>>> import numpy as np
>>> np.set_printoptions(precision=2, suppress=True, linewidth=100, floatmode="fixed")
>>> def rd(a):
...     return np.round(a, 2) + 0
... 
>>> F = np.loadtxt("w.csv", delimiter=",")
>>> rd(F)
array([[ 0.00,  0.70, -0.72],
       [ 0.71, -0.51, -0.49],
       [-0.71, -0.51, -0.49]])
>>> print(rd(np.sort(np.abs(np.linalg.eigvals(F)))))
[1.00 1.00 1.00]
>>> rd((F + F.T) / 2)
array([[ 0.00,  0.70, -0.71],
       [ 0.70, -0.51, -0.50],
       [-0.71, -0.50, -0.49]])
>>> X = np.load("run19.npy")
>>> X
array([[-1.00, -4.00,  3.00],
       [ 0.00,  3.00,  2.00],
       [ 0.00,  0.00,  3.00]])
>>> def softmax(z):
...     e = np.exp(z - z.max(axis=-1, keepdims=True))
...     return e / e.sum(axis=-1, keepdims=True)
... 
>>> rd(softmax(X[0]))
array([0.02, 0.00, 0.98])
>>> rd(softmax(10 * X[0]))
array([0.00, 0.00, 1.00])
>>> att = X @ X.T / np.sqrt(3)
>>> softmax(att).round(6).argmax(axis=1)
array([0, 1, 0])
>>> rd(softmax(att))
array([[1.00, 0.00, 0.00],
       [0.00, 0.98, 0.02],
       [0.46, 0.08, 0.46]])
>>> print(rd(softmax(att + np.triu(np.full(att.shape, -np.inf), 1))))
[[1.00 0.00 0.00]
 [0.00 1.00 0.00]
 [0.46 0.08 0.46]]
>>> out = np.array([[0], [-1]])
>>> feats = np.block([[np.zeros((2, 2)), out], [out.T, np.zeros((1, 1))]])
>>> feats
array([[ 0.00,  0.00,  0.00],
       [ 0.00,  0.00, -1.00],
       [ 0.00, -1.00,  0.00]])
>>> W = np.array([[4, 0, 0], [-5, 5, 5], [1, 0, 2]])
>>> c = np.array([-1, -1, 3])
>>> H = np.maximum(feats @ W + c, 0)
>>> H
array([[0.00, 0.00, 3.00],
       [0.00, 0.00, 1.00],
       [4.00, 0.00, 0.00]])
>>> (H > 0).astype(int)
array([[0, 0, 1],
       [0, 0, 1],
       [1, 0, 0]])
>>> W2 = np.array([[-2, 4, -1], [-2, 8, 7], [-3, 1, -3]])
>>> W @ W2
array([[ -8,  16,  -4],
       [-15,  25,  25],
       [ -8,   6,  -7]])
>>> H @ W2
array([[-9.00,  3.00, -9.00],
       [-3.00,  1.00, -3.00],
       [-8.00, 16.00, -4.00]])
>>> feats @ feats
array([[0.00, 0.00, 0.00],
       [0.00, 1.00, 0.00],
       [0.00, 0.00, 1.00]])
>>> (feats != 0).astype(int)
array([[0, 0, 0],
       [0, 0, 1],
       [0, 1, 0]])
>>> rd(np.linalg.norm(feats, axis=0))
array([0.00, 1.00, 1.00])
>>> Q, _ = np.linalg.qr(np.array([[-0.1, -1.0, 1.6, 0.4],
...     [0.6, -1.7, 0.3, 1.5],
...     [0.5, -0.7, 0.0, 1.2],
...     [1.0, -2.1, -0.3, 1.3]]))
>>> V, _ = np.linalg.qr(np.array([[0.2, -0.8, 0.1], [0.5, -2.1, 0.3], [-0.4, -0.7, -0.5]]))
>>> sv = 3 * 0.7 ** np.arange(3)
>>> J = Q[:, :3] * sv @ V[:3]
>>> rd(J)
array([[ 1.20,  1.51,  0.46],
       [ 0.30, -0.15,  1.58],
       [-1.52,  0.49,  0.89],
       [-0.44, -0.78,  2.22]])
>>> proj = J @ np.linalg.solve(J.T @ J, J.T)
>>> rd(np.linalg.eigvalsh(proj))
array([0.00, 1.00, 1.00, 1.00])
>>> rd(proj)
array([[ 0.94,  0.20,  0.03, -0.14],
       [ 0.20,  0.38, -0.09,  0.44],
       [ 0.03, -0.09,  0.99,  0.07],
       [-0.14,  0.44,  0.07,  0.69]])
>>> rd(proj @ J[:, 0])
array([ 1.20,  0.30, -1.52, -0.44])
>>> rd((np.eye(4) - proj) @ J)
array([[0.00, 0.00, 0.00],
       [0.00, 0.00, 0.00],
       [0.00, 0.00, 0.00],
       [0.00, 0.00, 0.00]])
>>> rng = np.random.default_rng(3024)
>>> theta = rng.uniform(0, 2 * np.pi, 12)
>>> Q, _ = np.linalg.qr(np.array([[-0.2, -0.9], [0.1, -0.1], [-0.2, -0.3]]))
>>> K = 10 * np.c_[np.cos(theta), np.sin(theta)] @ Q.T
>>> rd(K)
array([[ 3.54, -5.47,  7.58],
       [ 1.09, -6.47,  7.55],
       [-0.89,  6.53, -7.52],
       [-8.97, -4.36,  0.68],
       [-9.02,  0.20, -4.32],
       [ 0.25, -6.70,  7.42],
       [ 4.96,  6.90, -5.27],
       [ 9.36,  0.74,  3.45],
       [-4.59, -6.97,  5.51],
       [ 8.06, -1.81,  5.64],
       [-9.34, -3.56, -0.36],
       [ 9.51,  1.46,  2.73]])
>>> W2 = K[[8, 11]].astype(float)
>>> for _ in range(3):
...     lab = np.linalg.norm(K[:, None] - W2, axis=-1).argmin(axis=1)
...     W2 = np.array([K[lab == j].mean(axis=0) for j in range(2)])
... 
>>> lab
array([0, 0, 1, 0, 0, 0, 1, 1, 0, 1, 0, 1])
>>> np.bincount(lab)
array([7, 5])
>>> rd(W2)
array([[-3.86, -4.76,  3.44],
       [ 6.20,  2.76, -0.20]])
>>> np.unique(K.round(6), axis=0).shape
(12, 3)
>>> np.abs(np.diag(np.linalg.qr(K)[1])) > 1e-9
array([ True,  True, False])
>>> Xc = K - K.mean(axis=0)
>>> V = np.linalg.svd(Xc)[2][:2]
>>> out = Xc - Xc @ V.T @ V
>>> print(rd((Xc @ V.T).std(axis=0)))
[7.10 6.57]
>>> rd(np.cov(Xc @ V.T, rowvar=False))
array([[55.03,  0.00],
       [ 0.00, 47.02]])
>>> C2 = np.cov(K, rowvar=False)
>>> np.argsort(-K.std(axis=0).round(6), kind="stable")
array([0, 2, 1])
>>> rd(K.std(axis=0))
array([6.78, 4.67, 5.09])
>>> print(rd(np.median(K, axis=0)))
[ 0.67 -2.68  3.09]
>>> rd(np.corrcoef(K[:, 0], K[:, 1])[0, 1])
np.float64(0.3)
>>> C2.shape
(3, 3)
>>> Uu, sv, Vh = np.linalg.svd(K)
>>> V = Vh[:(sv > 1e-8).sum()]
>>> vec = K[6] + -3 * K[5] + rng.integers(2) * np.eye(3)[2]
>>> print(rd(vec))
[  4.22  27.00 -26.53]
>>> rd(V.T @ V)
array([[ 0.91,  0.21,  0.19],
       [ 0.21,  0.50, -0.46],
       [ 0.19, -0.46,  0.58]])
>>> print(np.linalg.matrix_rank(np.vstack([K, vec])))
3
>>> np.allclose(V.T @ V @ vec, vec)
False
>>> rd(np.diag(V.T @ V))
array([0.91, 0.50, 0.58])
>>> data = 0.9 ** np.abs(np.subtract.outer(np.arange(4), np.arange(4)))
>>> rd(data)
array([[1.00, 0.90, 0.81, 0.73],
       [0.90, 1.00, 0.90, 0.81],
       [0.81, 0.90, 1.00, 0.90],
       [0.73, 0.81, 0.90, 1.00]])
>>> evals, V = np.linalg.eigh(data)
>>> vec = np.array([6, 7, 7, 0])
>>> np.abs(data).sum(axis=1).max(), rd(np.abs(evals).max())
(np.float64(3.61), np.float64(3.53))
>>> rd(V * np.abs(evals) @ V.T)
array([[1.00, 0.90, 0.81, 0.73],
       [0.90, 1.00, 0.90, 0.81],
       [0.81, 0.90, 1.00, 0.90],
       [0.73, 0.81, 0.90, 1.00]])
>>> rd(vec @ data @ vec)
np.float64(365.84)
>>> A = np.load("data.npy")
>>> A
array([[ 0.00,  0.00,  1.00],
       [ 0.00,  1.00,  0.00],
       [-1.00,  0.00,  0.00]])
>>> proj = np.triu(np.array([[0, -5, 1], [-3, -3, -2], [-2, -4, 5]]), 1) + np.eye(3)
>>> out = proj @ A @ np.linalg.inv(proj)
>>> np.trace(out), np.trace(A)
(np.float64(1.0), np.float64(1.0))
>>> np.linalg.matrix_rank(out)
np.int64(3)
>>> rd(np.poly(out))
array([ 1.00, -1.00,  1.00, -1.00])
>>> rd(np.linalg.det(out))
np.float64(1.0)
>>> vec = np.array([0, 1, 2])
>>> A @ (2 * vec)
array([4.00, 2.00, 0.00])
>>> A @ vec
array([2.00, 1.00, 0.00])
>>> np.sign((A @ vec).round(6))
array([1.00, 1.00, 0.00])
>>> A @ np.eye(3)[1]
array([0.00, 1.00, 0.00])
>>> print(A * vec)
[[ 0.00  0.00  2.00]
 [ 0.00  1.00  0.00]
 [-0.00  0.00  0.00]]
>>> m1 = np.load("test10.npy")
>>> m1
array([[-1.00, -2.00,  0.00,  0.00],
       [-2.00, -1.00,  0.00,  0.00],
       [ 0.00,  0.00, -1.00, -2.00],
       [ 0.00,  0.00, -2.00, -1.00]])
>>> out = m1 / np.sqrt((m1 ** 2).mean(axis=1, keepdims=True))
>>> print(m1 - m1.mean(axis=1, keepdims=True))
[[-0.25 -1.25  0.75  0.75]
 [-1.25 -0.25  0.75  0.75]
 [ 0.75  0.75 -0.25 -1.25]
 [ 0.75  0.75 -1.25 -0.25]]
>>> print(np.linalg.matrix_rank(out) == np.linalg.matrix_rank(m1))
True
>>> rd(np.linalg.det(m1))
np.float64(9.0)
>>> rd(np.sort(np.linalg.eigvals(m1).real))
array([-3.00, -3.00,  1.00,  1.00])
>>> (m1 != 0).astype(int)
array([[1, 1, 0, 0],
       [1, 1, 0, 0],
       [0, 0, 1, 1],
       [0, 0, 1, 1]])
>>> theta = np.radians(72)
>>> r_ = np.eye(4)
>>> r_[1, 1] = r_[2, 2] = np.cos(theta)
>>> r_[1, 2], r_[2, 1] = -np.sin(theta), np.sin(theta)
>>> rd(r_)
array([[ 1.00,  0.00,  0.00,  0.00],
       [ 0.00,  0.31, -0.95,  0.00],
       [ 0.00,  0.95,  0.31,  0.00],
       [ 0.00,  0.00,  0.00,  1.00]])
>>> out = m1 @ r_.T
>>> np.allclose(np.linalg.norm(m1, axis=1), np.linalg.norm(out, axis=1))
True
>>> rd(out)
array([[-1.00, -0.62, -1.90,  0.00],
       [-2.00, -0.31, -0.95,  0.00],
       [ 0.00,  0.95, -0.31, -2.00],
       [ 0.00,  1.90, -0.62, -1.00]])
